$ python3 -q
>>> import numpy as np
>>> from numpy import linalg as LA
>>> np.set_printoptions(precision=2, suppress=True, linewidth=160, sign=" ")
>>> K = np.load("data.npy")
>>> print(K)
[[ 0.89 -1.9  -0.38  1.76  0.28 -0.44 -1.35 -0.42 -1.72 -0.1  -0.86]
 [-0.27  0.42  0.18 -0.41 -0.15  0.21  0.3   0.12  0.22  0.04  0.11]
 [ 0.5  -1.01 -0.17  1.    0.24 -0.41 -0.76 -0.24 -0.83 -0.07 -0.25]
 [ 0.63 -1.74 -0.48  1.57  0.26 -0.5  -1.17 -0.48 -1.28  0.06 -0.75]
 [ 0.94 -1.91 -0.45  1.85  0.5  -0.45 -1.26 -0.33 -1.19 -0.25 -0.89]
 [-0.29  0.    0.13  0.06  0.31  0.01  0.08 -0.01  0.03  0.08  0.08]
 [-0.78  1.36  0.36 -1.49 -0.11  0.39  0.97  0.33  1.    0.13  0.7 ]
 [-0.48  0.87  0.25 -0.92 -0.22  0.18  0.69  0.42  0.6   0.08  0.58]
 [ 1.46 -2.68 -0.87  2.75  0.61 -0.73 -2.13 -0.88 -2.12  0.01 -1.41]
 [ 0.08  0.09  0.01 -0.07  0.17  0.1   0.19 -0.15  0.08  0.14  0.03]
 [ 0.19 -0.45 -0.15  0.55  0.15 -0.2  -0.19 -0.21 -0.37 -0.08 -0.13]
 [-1.31  2.77  0.66 -2.68 -0.65  0.79  2.13  0.72  2.14 -0.02  1.34]
 [-1.01  2.16  0.49 -2.37 -0.48  0.63  1.88  0.67  1.64  0.24  1.13]
 [ 3.3  -6.73 -1.69  6.73  1.68 -1.7  -5.   -1.62 -5.02  0.01 -3.36]
 [-0.2   0.33  0.13 -0.34 -0.03  0.1   0.06 -0.02  0.11 -0.09  0.29]
 [-1.6   3.46  1.03 -3.38 -0.71  0.8   2.35  0.7   2.57  0.24  1.51]
 [-1.17  2.    0.38 -2.12 -0.47  0.46  1.47  0.38  1.46  0.17  1.04]
 [ 1.88 -3.51 -1.04  3.38  1.   -1.01 -2.54 -0.88 -2.59  0.01 -1.52]
 [ 0.91 -1.96 -0.57  1.87  0.47 -0.54 -1.59 -0.51 -1.42  0.   -1.07]
 [ 2.72 -5.5  -1.41  5.78  1.47 -1.53 -4.07 -1.42 -4.28 -0.02 -2.72]]
>>> hat = K @ LA.solve(K.T @ K, K.T)
>>> print(hat @ K[:, 4])
[ 0.28 -0.15  0.24  0.26  0.5   0.31 -0.11 -0.22  0.61  0.17  0.15 -0.65 -0.48  1.68 -0.03 -0.71 -0.47  1.    0.47  1.47]
>>> print(np.allclose(hat @ hat, hat))
True
>>> print(round(float(K[11] @ K[4]), 2))
-19.11
>>> print(round(LA.norm(K) ** 2 / LA.norm(K, 2) ** 2, 2))
1.0
>>> print(np.round(LA.norm(K, 2), 2))
23.41
>>> Y = np.array([[0, 0],
...     [0, 0],
...     [1, 1],
...     [2, 1],
...     [0, 2],
...     [2, 1],
...     [1, 2],
...     [0, 0],
...     [1, 0],
...     [1, 2],
...     [0, 1]])
>>> print(LA.matrix_rank(np.vstack([K, Y.T])))
11
>>> print(np.einsum("ij->j", K))
[  6.39 -13.93  -3.59  13.52   4.32  -3.84  -9.94  -3.83 -10.97   0.58  -6.15]
>>> print(LA.matrix_rank(K @ Y))
2
>>> arr = np.loadtxt("case9.csv", delimiter=",")
>>> print(arr.round(2) + 0)
[[ 0.57  6.32  1.28  2.42  3.87  0.93  3.83 -1.15  1.36  3.32 -1.53]
 [-5.9  -2.04 12.25  3.17 -1.61 -6.12  1.18 -0.55 -0.22  4.57  2.1 ]
 [-2.78 -0.73  8.21 -0.54  1.4  -2.49  2.08  1.71 -1.38  1.3   1.1 ]
 [ 0.71 -2.46 -3.92 -1.94  4.    6.06  1.74 -0.23 -2.02 -2.28  0.55]
 [ 5.3   8.49 -2.95 -3.56  8.39  4.3   4.83  2.82  0.   -1.55 -2.74]
 [ 0.   -0.27 -0.47  3.42  2.07 -2.24 -0.53 -4.22  2.98  2.38  1.6 ]
 [-2.28  1.7   4.93  1.15  1.91  0.82  3.45  0.3  -1.11  2.43 -0.27]
 [-0.63  2.81 -4.54  3.94  2.83  7.37  3.94 -3.73 -0.17  2.95 -1.49]
 [-2.55  0.73 -0.53  8.12 -0.11 -0.74  0.53 -7.32  3.51  6.15  0.9 ]
 [-3.1  -2.07  7.35  1.92  0.27 -4.88  0.16 -1.12  0.7   2.58  2.21]
 [-0.54  3.43  2.89  2.14  2.77 -0.64  2.62 -1.15  1.05  2.9  -0.31]
 [-2.32  5.16  5.72  5.7   1.06 -3.21  2.86 -3.01  2.56  6.35 -0.48]
 [ 0.27  3.31 -2.06  2.68  3.38  3.52  3.01 -2.55  0.79  2.41 -0.89]
 [-4.55 -2.54 11.88 -0.02 -0.17 -5.36  1.26  1.77 -1.39  2.05  2.12]
 [-0.64  6.01  4.96  0.07  3.77  1.66  5.32  2.   -1.15  2.4  -1.92]
 [-1.14 -6.11 -3.45  2.94  0.89  0.55 -2.08 -5.36  1.5   0.54  3.1 ]
 [-2.77  1.74  7.31  2.12  1.17 -2.56  2.57 -0.21  0.09  3.49  0.37]
 [-0.48 -3.25 -5.41  3.92  1.63  2.85 -0.63 -5.89  1.7   1.44  1.74]
 [-1.64  2.86  4.34  4.36  1.37 -3.27  1.6  -2.89  2.42  4.64  0.42]
 [-1.15  1.72  4.64  3.47  1.55 -4.84  0.53 -2.6   2.77  3.75  1.17]
 [-0.37 -4.35  0.22  2.84  1.16 -5.09 -3.08 -4.75  3.49  1.24  3.62]
 [ 4.3   0.48 -7.45 -0.34  5.7   2.06 -0.46 -2.94  2.51 -1.65  0.86]
 [-2.44  2.01  8.28 -0.62  2.14 -0.95  3.79  2.53 -1.83  1.81 -0.2 ]
 [-1.59  1.    1.62  2.25  1.98  1.68  2.54 -1.65 -0.13  2.43  0.03]
 [ 0.67 -0.93 -1.49  4.39  1.94 -4.43 -2.19 -5.83  4.75  2.62  2.46]
 [-0.82 -3.11  0.62 -1.06  2.54  1.84  0.93 -0.18 -1.33 -0.95  1.44]
 [-1.31 -1.43  3.    2.33  1.36 -3.32 -0.3  -2.57  1.75  2.09  1.97]
 [-4.14 -2.96  9.65  0.66 -0.11 -4.51  0.81  0.56 -0.88  2.03  2.23]
 [-1.15 -2.35  6.46 -4.43  3.07 -0.56  1.92  4.09 -3.01 -2.16  1.3 ]
 [-4.28  3.16  5.28  6.42 -0.23 -0.08  3.61 -3.45  0.81  6.65 -0.56]
 [ 0.65  3.84  2.82  1.26  3.56 -2.18  1.96 -0.74  1.8   2.2  -0.05]
 [-0.84 -6.81  0.44 -1.39  1.84 -0.73 -1.65 -1.1  -0.52 -2.01  3.33]
 [-1.1   5.61  7.37  1.96  2.63 -3.45  3.43  0.41  1.18  3.98 -0.7 ]
 [ 2.72  0.41 -1.16  0.84  4.07 -4.44 -1.64 -2.83  3.97  0.26  1.98]
 [-1.32  4.17  6.27  2.93  2.04 -3.83  2.4  -1.02  1.83  4.19 -0.04]
 [ 0.1  -0.35  0.92  2.26  2.32 -3.05 -0.5  -3.02  2.59  1.76  1.72]
 [-0.63 -1.6   4.31  3.09  1.15 -8.21 -2.37 -3.62  4.15  2.63  3.14]
 [-1.15  1.04 -1.35  2.65  2.34  4.3   2.88 -2.5  -0.32  2.22 -0.39]]
>>> Uu, sig, VT = LA.svd(K)
>>> print(sig)
[ 23.41   0.65   0.58   0.56   0.52   0.44   0.38   0.37   0.29   0.2    0.12]
>>> print(np.argmax(sig[:-1] / (sig[1:] + 1e-6)) + 1)
1
>>> Y = Uu[:, :1] @ np.diag(sig[:1]) @ VT[:1]
>>> print(np.round(np.abs(K - Y).max(), 2))
0.32
>>> print(round(LA.norm(K - Y) / LA.norm(K), 2))
0.06
>>> print(np.abs(np.diag(LA.qr(arr)[1])) > 1e-9)
[ True  True  True  True  True False False False False False False]
>>> Uu, sig, VT = LA.svd(arr)
>>> V = VT[:(sig > 1e-8).sum()]
>>> rng = np.random.default_rng(3459)
>>> vec = arr[32] + 3 * arr[17] + rng.integers(2) * np.eye(11)[1]
>>> print(vec)
[ -2.53  -3.15  -8.86  13.73   7.53   5.11   1.55 -17.25   6.29   8.31   4.51]
>>> print(round(float(LA.norm(vec - V.T @ V @ vec)), 2))
0.53
>>> print(np.allclose(V.T @ V @ vec, vec))
False
>>> print(np.round(V.T @ V, 2) + 0)
[[ 0.3   0.19 -0.23 -0.15  0.16 -0.12 -0.09  0.06  0.14 -0.15 -0.03]
 [ 0.19  0.72 -0.01  0.05  0.01 -0.05  0.16  0.13  0.12  0.15 -0.28]
 [-0.23 -0.01  0.71 -0.03  0.06 -0.25  0.17  0.16 -0.11  0.13  0.06]
 [-0.15  0.05 -0.03  0.39 -0.1   0.02  0.03 -0.31  0.12  0.3   0.  ]
 [ 0.16  0.01  0.06 -0.1   0.81  0.04  0.23 -0.12  0.09 -0.04  0.19]
 [-0.12 -0.05 -0.25  0.02  0.04  0.66  0.25 -0.01 -0.26  0.   -0.11]
 [-0.09  0.16  0.17  0.03  0.23  0.25  0.3   0.03 -0.11  0.11 -0.06]
 [ 0.06  0.13  0.16 -0.31 -0.12 -0.01  0.03  0.39 -0.17 -0.18 -0.13]
 [ 0.14  0.12 -0.11  0.12  0.09 -0.26 -0.11 -0.17  0.25  0.07  0.05]
 [-0.15  0.15  0.13  0.3  -0.04  0.    0.11 -0.18  0.07  0.28 -0.03]
 [-0.03 -0.28  0.06  0.    0.19 -0.11 -0.06 -0.13  0.05 -0.03  0.19]]
>>> Xc = arr - arr.mean(axis=0)
>>> V = LA.svd(Xc)[2][:5]
>>> Y = Xc - Xc @ V.T @ V
>>> print(np.round(LA.norm(Y) / LA.norm(Xc), 2))
0.0
>>> print(np.round((Xc @ V.T).std(axis=0), 2) + 0)
[ 5.95  4.8   4.09  2.77  0.  ]
>>> print(np.diag(V.T @ V))
[ 0.47  0.69  0.75  0.38  0.33  0.78  0.34  0.35  0.42  0.37  0.11]
>>> print(np.round(np.cov(Xc @ V.T, rowvar=False), 2) + 0)
[[ 36.31   0.     0.     0.     0.  ]
 [  0.    23.66   0.     0.     0.  ]
 [  0.     0.    17.2    0.     0.  ]
 [  0.     0.     0.     7.91   0.  ]
 [  0.     0.     0.     0.     0.  ]]
>>> rk = LA.matrix_rank(arr)
>>> print(rk)
5
>>> ns = LA.svd(arr)[2][rk:].T
>>> print(ns.shape)
(11, 6)
>>> print([int(LA.matrix_rank(arr[:, :j + 1])) for j in range(11)])
[1, 2, 3, 4, 5, 5, 5, 5, 5, 5, 5]
>>> print(LA.matrix_rank(arr.T @ arr), LA.matrix_rank(arr @ arr.T))
5 5
>>> print([int(LA.matrix_rank(np.delete(arr, i, axis=0))) for i in range(38)])
[5, 5, 5, 5, 5, 5, 5, 5, 5, 5, 5, 5, 5, 5, 5, 5, 5, 5, 5, 5, 5, 5, 5, 5, 5, 5, 5, 5, 5, 5, 5, 5, 5, 5, 5, 5, 5, 5]
>>> data = np.loadtxt("dump.csv", delimiter=",")
>>> print(data)
[[-2.  3. -2.  2.  3.  0. -1. -1. -3.  0.]
 [ 2. -3.  3.  3. -2. -1.  2. -2. -3. -2.]
 [ 1. -1.  0.  0.  2. -3. -2.  1.  3.  1.]
 [ 3.  0. -1. -2.  3.  1. -3.  2.  2.  1.]
 [ 0.  0. -3.  3.  0.  3.  1. -3.  3. -2.]
 [ 1. -2.  3. -3. -1.  1.  1. -1. -1. -2.]
 [ 3. -1.  0.  1. -3.  0.  3. -1.  3.  0.]
 [ 2.  3.  1.  1. -1.  3. -1.  3.  0.  3.]
 [-4.  6. -5. -1.  5.  1. -3.  1.  0.  2.]]
>>> # null space of dimension 2
>>> rk = LA.matrix_rank(data)
>>> print(rk)
8
>>> ns = LA.svd(data)[2][rk:].T
>>> print([int(LA.matrix_rank(data[:i])) for i in range(1, len(data) + 1)])
[1, 2, 3, 4, 5, 6, 7, 8, 8]
>>> print(np.round(ns @ ns.T, 2) + 0)
[[ 0.03  0.06 -0.02 -0.01 -0.09 -0.04 -0.1  -0.02 -0.01 -0.07]
 [ 0.06  0.15 -0.04  0.   -0.15 -0.09 -0.14  0.08  0.01 -0.26]
 [-0.02 -0.04  0.02  0.01  0.07  0.03  0.08  0.04  0.01  0.03]
 [-0.01  0.    0.01  0.02  0.06  0.01  0.08  0.08  0.01 -0.05]
 [-0.09 -0.15  0.07  0.06  0.3   0.11  0.35  0.16  0.03  0.11]
 [-0.04 -0.09  0.03  0.01  0.11  0.06  0.11 -0.02  0.    0.14]
 [-0.1  -0.14  0.08  0.08  0.35  0.11  0.42  0.26  0.04  0.04]
 [-0.02  0.08  0.04  0.08  0.16 -0.02  0.26  0.42  0.06 -0.36]
 [-0.01  0.01  0.01  0.01  0.03  0.    0.04  0.06  0.01 -0.05]
 [-0.07 -0.26  0.03 -0.05  0.11  0.14  0.04 -0.36 -0.05  0.58]]
>>> print(np.allclose(data @ ns, 0))
True
>>> print(ns.shape)
(10, 2)
>>> mat = np.loadtxt("x.csv", delimiter=",")
>>> print(mat)
[[ -3.42   4.21   3.41   2.43   1.22]
 [ -3.49   4.34   4.28   1.05  -1.73]
 [  6.67  10.26  15.13   3.68   7.77]
 [-10.42  -0.32  -0.5    1.32  -3.45]
 [  0.56   6.83   7.14   2.1    1.92]
 [ -8.8    0.88   2.11  -0.07  -5.81]
 [ -0.15   6.03  12.11   1.23   0.28]
 [ -1.73   5.59   2.8    1.94   0.56]
 [  0.87   6.87   8.43   2.48   2.95]
 [  3.2    7.98  11.17   4.36   7.94]
 [ -9.2    0.44   1.06   1.24  -3.17]
 [ -4.96   3.09   4.7    1.83  -0.39]
 [-10.64   0.1   -3.28  -0.49  -7.72]
 [ -0.46   6.     6.81   2.76   3.05]
 [  6.85  10.35  15.5    3.74   7.98]
 [  4.16   8.8    6.77   5.85  11.05]
 [  4.06   9.18   6.32   3.62   6.13]
 [  1.2    6.54  12.64   3.54   5.74]
 [  3.07   8.22  10.93   2.58   4.01]
 [ -2.57   4.33   7.19   3.31   3.73]
 [ -0.15   6.46   4.74   2.52   2.42]
 [ -4.77   3.02  10.28   0.16  -3.47]
 [-11.1   -1.1    4.58   0.36  -5.27]]
>>> # looks like rank 4
>>> print(np.abs(np.diag(LA.qr(mat)[1])) > 1e-9)
[ True  True  True  True False]
>>> print(mat @ LA.pinv(mat) @ mat)
[[ -3.42   4.21   3.41   2.43   1.22]
 [ -3.49   4.34   4.28   1.05  -1.73]
 [  6.67  10.26  15.13   3.68   7.77]
 [-10.42  -0.32  -0.5    1.32  -3.45]
 [  0.56   6.83   7.14   2.1    1.92]
 [ -8.8    0.88   2.11  -0.07  -5.81]
 [ -0.15   6.03  12.11   1.23   0.28]
 [ -1.73   5.59   2.8    1.94   0.56]
 [  0.87   6.87   8.43   2.48   2.95]
 [  3.2    7.98  11.17   4.36   7.94]
 [ -9.2    0.44   1.06   1.24  -3.17]
 [ -4.96   3.09   4.7    1.83  -0.39]
 [-10.64   0.1   -3.28  -0.49  -7.72]
 [ -0.46   6.     6.81   2.76   3.05]
 [  6.85  10.35  15.5    3.74   7.98]
 [  4.16   8.8    6.77   5.85  11.05]
 [  4.06   9.18   6.32   3.62   6.13]
 [  1.2    6.54  12.64   3.54   5.74]
 [  3.07   8.22  10.93   2.58   4.01]
 [ -2.57   4.33   7.19   3.31   3.73]
 [ -0.15   6.46   4.74   2.52   2.42]
 [ -4.77   3.02  10.28   0.16  -3.47]
 [-11.1   -1.1    4.58   0.36  -5.27]]
>>> try:
...     LA.inv(mat)
... except LA.LinAlgError as e:
...     print(repr(e))
... 
LinAlgError('Last 2 dimensions of the array must be square')
>>> print(np.unique(mat.round(6), axis=0).shape)
(23, 5)
>>> Xc = mat - mat.mean(axis=1)
Traceback (most recent call last):
  File "<python-input-63>", line 1, in <module>
    Xc = mat - mat.mean(axis=1)
         ~~~~^~~~~~~~~~~~~~~~~~
ValueError: operands could not be broadcast together with shapes (23,5) (23,) 
>>> Xc = mat - mat.mean(axis=0)
>>> Uu, sig, VT = LA.svd(Xc, full_matrices=False)
>>> print((np.sign(Uu[:, 0]) == np.sign(Uu[0, 0])).astype(int))
[ 1  1  0  1  0  1  0  1  0  0  1  1  1  0  0  0  0  0  0  0  0  1  1]
>>> print(np.abs(VT[0]).argmax())
0
>>> Y = mat / np.sqrt((mat ** 2).mean(axis=1, keepdims=True))
>>> print(LA.matrix_rank(Y) == LA.matrix_rank(mat))
True
>>> print(LA.norm(Y, axis=1))
[ 2.24  2.24  2.24  2.24  2.24  2.24  2.24  2.24  2.24  2.24  2.24  2.24  2.24  2.24  2.24  2.24  2.24  2.24  2.24  2.24  2.24  2.24  2.24]
>>> print(Y[7])
[-0.57  1.84  0.92  0.64  0.18]
>>> cent = mat[[10, 1]].astype(float)
>>> for _ in range(3):
...     lab = LA.norm(mat[:, None] - cent, axis=-1).argmin(axis=1)
...     cent = np.array([mat[lab == j].mean(axis=0) for j in range(2)])
... 
>>> print(lab)
[ 1  1  1  0  1  0  1  1  1  1  0  1  0  1  1  1  1  1  1  1  1  1  0]
>>> print(cent[1] - cent[0])
[ 10.53   6.56   7.56   2.26   8.48]
>>> print(np.bincount(lab))
[  5  18]
>>> X = np.load("run1.npy")
>>> print(X)
[[ 0.6  0.7  0.5 -0.2  0.   1.1 -1.7  1.5  1.5 -0.7  0.3]
 [-1.1 -0.8 -0.1  1.2  1.2  1.   0.3  0.6  1.6  1.1 -0.1]
 [-0.6 -0.7 -1.7  0.6 -1.6  0.8  0.  -1.3  0.7  0.4  0.3]
 [ 1.2  1.9  0.9 -0.3  0.3 -0.6  2.3 -1.  -0.3 -0.8 -0.2]
 [ 0.1  0.1 -0.4 -0.6  1.   0.1 -1.1 -0.5 -1.6  0.9  0.2]
 [-0.4 -1.3 -1.5 -0.4  0.  -0.3 -0.3 -1.3 -0.2 -0.4  0.6]
 [ 0.5 -0.7  0.2 -1.1 -1.4  0.5  0.8  1.8  0.5  2.2  0.3]
 [ 0.8 -1.9  1.3  2.1  0.2  0.1 -1.2  0.4  0.1 -1.3 -0.1]
 [ 0.   0.  -0.9  0.6  0.1 -1.7 -0.8 -0.3 -1.   0.8  1.3]
 [ 1.2 -0.9  0.1  2.7 -0.7 -0.5  0.2  0.8  0.6  0.9 -0.6]]
>>> f, r1 = X[0], X[6]
>>> print(np.round(f @ r1, 2))
1.32
>>> print(f @ f)
10.32
>>> pr = (f @ r1) / (f @ f) * f
>>> print(np.outer(f, r1))
[[ 0.3  -0.42  0.12 -0.66 -0.84  0.3   0.48  1.08  0.3   1.32  0.18]
 [ 0.35 -0.49  0.14 -0.77 -0.98  0.35  0.56  1.26  0.35  1.54  0.21]
 [ 0.25 -0.35  0.1  -0.55 -0.7   0.25  0.4   0.9   0.25  1.1   0.15]
 [-0.1   0.14 -0.04  0.22  0.28 -0.1  -0.16 -0.36 -0.1  -0.44 -0.06]
 [ 0.   -0.    0.   -0.   -0.    0.    0.    0.    0.    0.    0.  ]
 [ 0.55 -0.77  0.22 -1.21 -1.54  0.55  0.88  1.98  0.55  2.42  0.33]
 [-0.85  1.19 -0.34  1.87  2.38 -0.85 -1.36 -3.06 -0.85 -3.74 -0.51]
 [ 0.75 -1.05  0.3  -1.65 -2.1   0.75  1.2   2.7   0.75  3.3   0.45]
 [ 0.75 -1.05  0.3  -1.65 -2.1   0.75  1.2   2.7   0.75  3.3   0.45]
 [-0.35  0.49 -0.14  0.77  0.98 -0.35 -0.56 -1.26 -0.35 -1.54 -0.21]
 [ 0.15 -0.21  0.06 -0.33 -0.42  0.15  0.24  0.54  0.15  0.66  0.09]]
>>> print(pr)
[ 0.08  0.09  0.06 -0.03  0.    0.14 -0.22  0.19  0.19 -0.09  0.04]
